$ ipython --no-banner

In [1]: import numpy as np

In [2]: from numpy import linalg as LA

In [3]: np.set_printoptions(precision=2, suppress=True, linewidth=200)

In [4]: W0 = np.load("case18.npy")

In [5]: W0
Out[5]: 
array([[ 2.,  0.,  0.,  0.,  2.,  0.],
       [ 1.,  0.,  2.,  2.,  2.,  0.],
       [ 2.,  0.,  1.,  2.,  0.,  0.],
       [ 2.,  0.,  0.,  2.,  2.,  0.],
       [ 1.,  1.,  2.,  2.,  0.,  0.],
       [ 0.,  0.,  0.,  0.,  0., -3.]])

In [6]: M2 = W0 / np.sqrt((W0 ** 2).mean(axis=1, keepdims=True))

In [7]: LA.norm(M2, axis=1)
Out[7]: array([2.45, 2.45, 2.45, 2.45, 2.45, 2.45])

In [8]: LA.matrix_rank(W0 - W0.mean(axis=1, keepdims=True))
Out[8]: np.int64(5)

In [9]: W0.ravel(order="F")
Out[9]: array([ 2.,  1.,  2.,  2.,  1.,  0.,  0.,  0.,  0.,  0.,  1.,  0.,  0.,  2.,  1.,  0.,  2.,  0.,  0.,  2.,  2.,  2.,  2.,  0.,  2.,  2.,  0.,  2.,  0.,  0.,  0.,  0.,  0.,  0.,  0., -3.])

In [10]: T = W0.reshape(6, 2, -1)

In [11]: T.shape
Out[11]: (6, 2, 3)

In [12]: np.swapaxes(T, 1, 2)[0]
Out[12]: 
array([[2., 0.],
       [0., 2.],
       [0., 0.]])

In [13]: ang = np.radians(120)

In [14]: R = np.eye(6)

In [15]: R[2, 2] = R[3, 3] = np.cos(ang)

In [16]: R[2, 3], R[3, 2] = -np.sin(ang), np.sin(ang)

In [17]: R
Out[17]: 
array([[ 1.  ,  0.  ,  0.  ,  0.  ,  0.  ,  0.  ],
       [ 0.  ,  1.  ,  0.  ,  0.  ,  0.  ,  0.  ],
       [ 0.  ,  0.  , -0.5 , -0.87,  0.  ,  0.  ],
       [ 0.  ,  0.  ,  0.87, -0.5 ,  0.  ,  0.  ],
       [ 0.  ,  0.  ,  0.  ,  0.  ,  1.  ,  0.  ],
       [ 0.  ,  0.  ,  0.  ,  0.  ,  0.  ,  1.  ]])

In [18]: M2 = W0 @ R.T

In [19]: M2
Out[19]: 
array([[ 2.  ,  0.  ,  0.  ,  0.  ,  2.  ,  0.  ],
       [ 1.  ,  0.  , -2.73,  0.73,  2.  ,  0.  ],
       [ 2.  ,  0.  , -2.23, -0.13,  0.  ,  0.  ],
       [ 2.  ,  0.  , -1.73, -1.  ,  2.  ,  0.  ],
       [ 1.  ,  1.  , -2.73,  0.73,  0.  ,  0.  ],
       [ 0.  ,  0.  ,  0.  ,  0.  ,  0.  , -3.  ]])

In [20]: A = np.array([[-5, 0, -4, -4],
    ...:     [-10, -4, -4, -3],
    ...:     [-15, -2, -7, -4],
    ...:     [-13, 1, -9, -8],
    ...:     [-10, -3, -13, -13],
    ...:     [-13, -6, -13, -16],
    ...:     [-9, -1, -8, -20],
    ...:     [-13, -5, -8, -16],
    ...:     [-13, -6, -10, -16],
    ...:     [-16, -3, -5, -20],
    ...:     [-12, -3, -6, -23],
    ...:     [-13, -2, -4, -18],
    ...:     [-15, -2, -3, -16]])

In [21]: A
Out[21]: 
array([[ -5,   0,  -4,  -4],
       [-10,  -4,  -4,  -3],
       [-15,  -2,  -7,  -4],
       [-13,   1,  -9,  -8],
       [-10,  -3, -13, -13],
       [-13,  -6, -13, -16],
       [ -9,  -1,  -8, -20],
       [-13,  -5,  -8, -16],
       [-13,  -6, -10, -16],
       [-16,  -3,  -5, -20],
       [-12,  -3,  -6, -23],
       [-13,  -2,  -4, -18],
       [-15,  -2,  -3, -16]])

In [22]: Ac = A - A.mean(axis=0)

In [23]: Uu, sig, VT = LA.svd(Ac, full_matrices=False)

In [24]: np.round(Ac.mean(axis=0), 2) + 0
Out[24]: array([0., 0., 0., 0.])

In [25]: sig ** 2 / (sig ** 2).sum()
Out[25]: array([0.68, 0.17, 0.11, 0.04])

In [26]: np.abs(VT[0]).argmax()
Out[26]: np.int64(3)

In [27]: sig
Out[27]: array([23.74, 11.87,  9.7 ,  6.  ])
